% python3 -q
>>> import numpy as np
>>> np.set_printoptions(precision=4, suppress=True, linewidth=200, floatmode="fixed")
>>> m1 = np.load("w.npy")
>>> m1
array([[ 1,  0,  0,  0],
       [-1,  1,  0,  0],
       [-3, -3,  1,  0],
       [ 1, -3,  1,  1]])
>>> rng = np.random.default_rng(72)
>>> lab = rng.permutation(4)
>>> lab
array([2, 3, 1, 0])
>>> other = m1[lab][:, lab]
>>> np.trace(other)
np.int64(4)
>>> np.allclose(other, m1)
False
>>> r0 = np.array([-4, -5])
>>> np.correlate(m1[3], m1[2], "full")
array([ 0,  1, -6,  7,  7, -6, -3])
>>> P = np.triu(np.array([[0, 1, -3, 2], [-3, 0, -2, 0], [-2, 3, 3, -1], [-2, 0, -1, 2]]), 1) + np.eye(4)
>>> other = P @ m1 @ np.linalg.inv(P)
>>> round(float(np.linalg.det(other)), 4)
1.0
>>> np.linalg.matrix_rank(other)
np.int64(4)
>>> P @ m1 - m1 @ P
array([[ 10.0000,   3.0000,   2.0000,   0.0000],
       [  6.0000,   7.0000,  -3.0000,   2.0000],
       [ -1.0000,   6.0000, -16.0000,   6.0000],
       [  0.0000,  -1.0000,  -3.0000,  -1.0000]])
>>> arr = np.load("out9.npy")
>>> arr
array([[ 0.1058, -0.4033,  0.3422,  0.3238],
       [-0.4033,  4.1246, -0.0724, -1.7057],
       [ 0.3422, -0.0724,  1.6930,  0.8224],
       [ 0.3238, -1.7057,  0.8224,  1.0766]])
>>> np.kron(np.eye(2, dtype=int), arr)
array([[ 0.1058, -0.4033,  0.3422,  0.3238,  0.0000, -0.0000,  0.0000,  0.0000],
       [-0.4033,  4.1246, -0.0724, -1.7057, -0.0000,  0.0000, -0.0000, -0.0000],
       [ 0.3422, -0.0724,  1.6930,  0.8224,  0.0000, -0.0000,  0.0000,  0.0000],
       [ 0.3238, -1.7057,  0.8224,  1.0766,  0.0000, -0.0000,  0.0000,  0.0000],
       [ 0.0000, -0.0000,  0.0000,  0.0000,  0.1058, -0.4033,  0.3422,  0.3238],
       [-0.0000,  0.0000, -0.0000, -0.0000, -0.4033,  4.1246, -0.0724, -1.7057],
       [ 0.0000, -0.0000,  0.0000,  0.0000,  0.3422, -0.0724,  1.6930,  0.8224],
       [ 0.0000, -0.0000,  0.0000,  0.0000,  0.3238, -1.7057,  0.8224,  1.0766]])
>>> np.round(np.linalg.det(arr[::-1]), 4)
np.float64(0.0)
>>> np.round(np.linalg.eigvals(arr).sum().real, 4)
np.float64(7.0)
>>> np.allclose(arr[:-1].T @ np.linalg.lstsq(arr[:-1].T, arr[-1])[0], arr[-1])
True
>>> np.unique(arr.round(6), axis=0).shape
(4, 4)
>>> m1.reshape(2, -1)
array([[ 1,  0,  0,  0, -1,  1,  0,  0],
       [-3, -3,  1,  0,  1, -3,  1,  1]])
>>> m1.ravel(order="F")
array([ 1, -1, -3,  1,  0,  1, -3, -3,  0,  0,  1,  1,  0,  0,  0,  1])
>>> T = m1.reshape(4, 2, -1)
>>> np.swapaxes(T, 1, 2)[0]
array([[1, 0],
       [0, 0]])
>>> T.transpose(1, 0, 2)
array([[[ 1,  0],
        [-1,  1],
        [-3, -3],
        [ 1, -3]],

       [[ 0,  0],
        [ 0,  0],
        [ 1,  0],
        [ 1,  1]]])
>>> T[:, 0]
array([[ 1,  0],
       [-1,  1],
       [-3, -3],
       [ 1, -3]])
>>> T.shape
(4, 2, 2)
